In [1]: import numpy as np

In [2]: np.set_printoptions(precision=4, suppress=True, linewidth=120)

In [3]: rd = lambda a: np.round(a, 4) + 0

In [4]: data = np.load("layer9.npy")

In [5]: data
Out[5]: 
array([[ 1.8431, -0.5166,  1.1256, -2.6265,  2.2486, -2.2314],
       [ 1.588 ,  0.2115,  2.4205, -2.1281,  1.9265, -2.4708],
       [ 1.6041, -0.7722,  0.2652, -2.4208,  2.1691, -1.691 ],
       [ 1.6578, -0.2153,  1.3585, -2.5179,  2.5458, -2.0682],
       [-0.8926,  0.1148, -0.8972,  1.1717, -0.9701,  1.229 ],
       [ 1.3341,  0.1747,  1.9677, -1.8644,  1.589 , -2.0015]])

In [6]: vec = np.array([1, -3, 0, -5, -7, -7])

In [7]: h1 = np.maximum(data @ vec, 0)

In [8]: data * (h1 > 1e-9)[:, None]
Out[8]: 
array([[ 1.8431, -0.5166,  1.1256, -2.6265,  2.2486, -2.2314],
       [ 1.588 ,  0.2115,  2.4205, -2.1281,  1.9265, -2.4708],
       [ 1.6041, -0.7722,  0.2652, -2.4208,  2.1691, -1.691 ],
       [ 1.6578, -0.2153,  1.3585, -2.5179,  2.5458, -2.0682],
       [-0.    ,  0.    , -0.    ,  0.    , -0.    ,  0.    ],
       [ 1.3341,  0.1747,  1.9677, -1.8644,  1.589 , -2.0015]])

In [9]: np.flatnonzero(h1 > 1e-9)
Out[9]: array([0, 1, 2, 3, 5])

In [10]: rd(data.T @ h1)
Out[10]: array([ 111.5515,  -15.219 ,  100.4224, -159.9154,  144.1561, -146.0513])

In [11]: rd(np.maximum(data @ (3 * vec), 0))
Out[11]: array([49.215 , 46.2123, 38.034 , 34.65  ,  0.    , 39.0585])

In [12]: rd(np.tanh(data @ vec))
Out[12]: array([ 1.,  1.,  1.,  1., -1.,  1.])

In [13]: T = np.stack([data, -2 * data, data[::-1]])

In [14]: rd(np.linalg.det(T))
Out[14]: array([0.    , 0.0021, 0.    ])

In [15]: (T @ data.T).shape
Out[15]: (3, 6, 6)

In [16]: np.linalg.matrix_rank(T)
Out[16]: array([6, 6, 6])
